% ipython --no-banner

In [1]: import numpy as np

In [2]: import numpy.linalg as la

In [3]: np.set_printoptions(suppress=True, linewidth=100)

In [4]: def rd(a):
   ...:     return np.round(a, 3) + 0
   ...: 

In [5]: X = np.array([[0.5, 0.8, 0.6, 0.0], [-0.1, 1.1, 1.9, -1.1], [-1.1, -0.5, 0.4, 1.9]])

In [6]: X[:, 1] *= 10

In [7]: X
Out[7]: 
array([[ 0.5,  8. ,  0.6,  0. ],
       [-0.1, 11. ,  1.9, -1.1],
       [-1.1, -5. ,  0.4,  1.9]])

In [8]: # column 1 is much longer than the rest

In [9]: blk = np.stack([X, -2 * X, X[::-1]])

In [10]: rd(np.einsum("bij,cij->bc", blk, blk))
Out[10]: 
array([[ 220.42, -440.84,   45.21],
       [-440.84,  881.68,  -90.42],
       [  45.21,  -90.42,  220.42]])

In [11]: blk.shape
Out[11]: (3, 3, 4)

In [12]: rd(blk.sum(axis=0))
Out[12]: 
array([[ -1.6, -13. ,  -0.2,   1.9],
       [  0. ,   0. ,   0. ,   0. ],
       [  1.6,  13. ,   0.2,  -1.9]])

In [13]: vec = np.array([3, 3, 2, 4])

In [14]: X @ vec
Out[14]: array([26.7, 32.1, -9.9])

In [15]: np.sign((X @ vec).round(6))
Out[15]: array([ 1.,  1., -1.])

In [16]: X @ np.eye(4)[1]
Out[16]: array([ 8., 11., -5.])

In [17]: la.norm(X @ vec) <= la.norm(X, 2) * la.norm(vec) + 1e-9
Out[17]: np.True_

In [18]: (X @ vec).argmax()
Out[18]: np.int64(1)

In [19]: other = X / np.sqrt((X ** 2).mean(axis=1, keepdims=True))

In [20]: rd(X - X.mean(axis=1, keepdims=True))
Out[20]: 
array([[-1.775,  5.725, -1.675, -2.275],
       [-3.025,  8.075, -1.025, -4.025],
       [-0.15 , -4.05 ,  1.35 ,  2.85 ]])

In [21]: rd(other[0])
Out[21]: array([0.124, 1.991, 0.149, 0.   ])

In [22]: arr = np.cumsum(np.array([[-5, -1, -3],
    ...:     [-2, 3, 4],
    ...:     [0, 3, 2],
    ...:     [-2, -4, -2],
    ...:     [-4, 5, -1],
    ...:     [1, 0, -2],
    ...:     [-2, -2, 1],
    ...:     [1, 0, -5],
    ...:     [2, -3, -2],
    ...:     [4, 5, 5],
    ...:     [-4, 4, -1],
    ...:     [0, 2, 3],
    ...:     [-1, -5, 2],
    ...:     [-4, 2, -2],
    ...:     [5, -2, -1],
    ...:     [1, -1, 2],
    ...:     [-2, 4, 1]]), axis=0)

In [23]: arr
Out[23]: 
array([[ -5,  -1,  -3],
       [ -7,   2,   1],
       [ -7,   5,   3],
       [ -9,   1,   1],
       [-13,   6,   0],
       [-12,   6,  -2],
       [-14,   4,  -1],
       [-13,   4,  -6],
       [-11,   1,  -8],
       [ -7,   6,  -3],
       [-11,  10,  -4],
       [-11,  12,  -1],
       [-12,   7,   1],
       [-16,   9,  -1],
       [-11,   7,  -2],
       [-10,   6,   0],
       [-12,  10,   1]])

In [24]: d = la.norm(arr[:, None] - arr[None], axis=-1)

In [25]: la.matrix_rank(d ** 2)
Out[25]: np.int64(5)

In [26]: print(d[8].round(6).argsort(kind="stable")[:4])
[8 7 5 0]

In [27]: rd(d[:5, :5])
Out[27]: 
array([[ 0.   ,  5.385,  8.718,  6.   , 11.045],
       [ 5.385,  0.   ,  3.606,  2.236,  7.28 ],
       [ 8.718,  3.606,  0.   ,  4.899,  6.782],
       [ 6.   ,  2.236,  4.899,  0.   ,  6.481],
       [11.045,  7.28 ,  6.782,  6.481,  0.   ]])
